% python3 -q
>>> import numpy as np
>>> np.set_printoptions(precision=1, suppress=True, linewidth=160, floatmode="fixed")
>>> W0 = np.loadtxt("w.csv", delimiter=",")
>>> print(W0)
[[13.0  0.0  1.0  0.0  2.0  3.0  3.0  3.0]
 [ 2.0 13.0  3.0  3.0  1.0  1.0  2.0  1.0]
 [ 1.0  0.0 -9.0  3.0  0.0  0.0  2.0  1.0]
 [ 2.0  1.0  0.0 -9.0  2.0  1.0  0.0  2.0]
 [ 1.0  0.0  2.0  1.0  0.0  3.0  2.0  3.0]
 [ 2.0  2.0  1.0  2.0  0.0 10.0  3.0  2.0]
 [ 3.0  0.0  2.0  3.0  0.0  0.0 -8.0  0.0]
 [ 1.0  0.0  2.0  3.0  0.0  0.0  1.0 13.0]]
>>> print(np.round(np.linalg.norm(W0, "nuc"), 1))
80.2
>>> print(np.linalg.norm(W0, axis=0))
[13.9 13.2 10.2 11.0  3.0 11.0  9.7 14.0]
>>> round(np.linalg.norm(W0[6] - W0[4]), 1)
np.float64(11.2)
>>> print(round(float(np.linalg.norm(W0[6], 1)), 1), round(np.linalg.norm(W0[6], np.inf), 1))
16.0 8.0
>>> round(float(np.linalg.norm(W0, 1)), 1), round(np.linalg.norm(W0, np.inf), 1)
(25.0, np.float64(26.0))
>>> rng = np.random.default_rng(810)
>>> lab = rng.permutation(8)
>>> A2 = W0[:, lab] * rng.choice([-1, 1], 8)
>>> A2
array([[ -1.0,   2.0,  -0.0,  -3.0,  -3.0,  -0.0,   3.0, -13.0],
       [ -3.0,   1.0,  -3.0,  -1.0,  -1.0, -13.0,   2.0,  -2.0],
       [  9.0,   0.0,  -3.0,  -1.0,  -0.0,  -0.0,   2.0,  -1.0],
       [ -0.0,   2.0,   9.0,  -2.0,  -1.0,  -1.0,   0.0,  -2.0],
       [ -2.0,   0.0,  -1.0,  -3.0,  -3.0,  -0.0,   2.0,  -1.0],
       [ -1.0,   0.0,  -2.0,  -2.0, -10.0,  -2.0,   3.0,  -2.0],
       [ -2.0,   0.0,  -3.0,  -0.0,  -0.0,  -0.0,  -8.0,  -3.0],
       [ -2.0,   0.0,  -3.0, -13.0,  -0.0,  -0.0,   1.0,  -1.0]])
>>> left, _, Vh = np.linalg.svd(W0.T @ A2)
>>> print(np.round(left @ Vh, 1) + 0)
[[ 0.0  0.0  0.0  0.0  0.0  0.0  0.0 -1.0]
 [ 0.0  0.0  0.0  0.0  0.0 -1.0  0.0  0.0]
 [-1.0  0.0  0.0  0.0  0.0  0.0  0.0  0.0]
 [ 0.0  0.0 -1.0  0.0  0.0  0.0  0.0  0.0]
 [ 0.0  1.0  0.0  0.0  0.0  0.0  0.0  0.0]
 [ 0.0  0.0  0.0  0.0 -1.0  0.0  0.0  0.0]
 [ 0.0  0.0  0.0  0.0  0.0  0.0  1.0  0.0]
 [ 0.0  0.0  0.0 -1.0  0.0  0.0  0.0  0.0]]
>>> x = np.array([-1, 8, -2, 4, 6, -5, 0, 0])
>>> y = W0 @ x
>>> y
array([-18.0, 109.0,  29.0, -23.0, -16.0, -30.0,   5.0,   7.0])
>>> np.round(np.linalg.solve(W0.T, W0[1]), 1) + 0
array([0.0, 1.0, 0.0, 0.0, 0.0, 0.0, 0.0, 0.0])
>>> np.round(np.linalg.solve(W0, y + W0[:, 0]), 1) + 0
array([ 0.0,  8.0, -2.0,  4.0,  6.0, -5.0,  0.0,  0.0])
>>> np.round(np.linalg.solve(W0, W0[:, 5]), 1) + 0
array([0.0, 0.0, 0.0, 0.0, 0.0, 1.0, 0.0, 0.0])
>>> np.round(np.abs(np.linalg.svd(W0)[2][-1]), 1) + 0
array([0.2, 0.1, 0.0, 0.2, 1.0, 0.0, 0.0, 0.0])
>>> np.linalg.matrix_rank(W0, rtol=0.1)
np.int64(7)
>>> np.linalg.cond(W0) > 100
np.True_
>>> J = np.load("out12.npy")
>>> J
array([[ 0.0,  0.0,  0.0,  0.0,  0.0,  0.0,  0.0,  0.0,  0.0,  0.0, -3.0,  3.0,  0.0,  0.0],
       [ 0.0,  0.0,  0.0,  0.0,  0.0,  0.0,  0.0,  0.0,  0.0,  0.0,  2.0,  0.0,  1.0,  0.0],
       [ 0.0,  0.0,  0.0,  0.0,  0.0,  0.0,  0.0,  0.0,  0.0,  0.0, -2.0,  0.0,  3.0,  0.0],
       [ 0.0,  0.0,  0.0,  0.0,  0.0,  0.0,  0.0,  0.0,  0.0,  0.0,  3.0,  3.0,  1.0,  2.0],
       [ 0.0,  0.0,  0.0,  0.0,  0.0,  0.0,  0.0,  0.0,  0.0,  0.0, -1.0,  2.0,  2.0, -3.0],
       [ 0.0,  0.0,  0.0,  0.0,  0.0,  0.0,  0.0,  0.0,  0.0,  0.0, -1.0, -3.0,  3.0, -2.0],
       [ 0.0,  0.0,  0.0,  0.0,  0.0,  0.0,  0.0,  0.0,  0.0,  0.0,  3.0, -2.0,  0.0,  2.0],
       [ 0.0,  0.0,  0.0,  0.0,  0.0,  0.0,  0.0,  0.0,  0.0,  0.0,  3.0, -1.0, -3.0, -2.0],
       [ 0.0,  0.0,  0.0,  0.0,  0.0,  0.0,  0.0,  0.0,  0.0,  0.0,  2.0,  0.0,  1.0,  0.0],
       [ 0.0,  0.0,  0.0,  0.0,  0.0,  0.0,  0.0,  0.0,  0.0,  0.0,  2.0,  0.0, -2.0,  1.0],
       [-3.0,  2.0, -2.0,  3.0, -1.0, -1.0,  3.0,  3.0,  2.0,  2.0,  0.0,  0.0,  0.0,  0.0],
       [ 3.0,  0.0,  0.0,  3.0,  2.0, -3.0, -2.0, -1.0,  0.0,  0.0,  0.0,  0.0,  0.0,  0.0],
       [ 0.0,  1.0,  3.0,  1.0,  2.0,  3.0,  0.0, -3.0,  1.0, -2.0,  0.0,  0.0,  0.0,  0.0],
       [ 0.0,  0.0,  0.0,  2.0, -3.0, -2.0,  2.0, -2.0,  0.0,  1.0,  0.0,  0.0,  0.0,  0.0]])
>>> # null space of dimension 6
>>> lab = rng.permutation(14)
>>> lab
array([ 1,  0,  2, 11,  9, 10,  4,  5,  3,  6, 13,  8, 12,  7])
>>> A2 = J[lab][:, lab]
>>> np.round(np.sort(np.abs(np.linalg.eigvals(A2))), 1) + 0
array([0.0, 0.0, 0.0, 0.0, 0.0, 0.0, 4.3, 4.3, 5.2, 5.2, 6.2, 6.2, 8.4, 8.4])
>>> np.trace(A2)
np.float64(0.0)
>>> np.allclose(A2, J)
False
>>> round(np.linalg.det(A2), 1), np.round(np.linalg.det(J[lab]), 1)
(np.float64(0.0), np.float64(0.0))
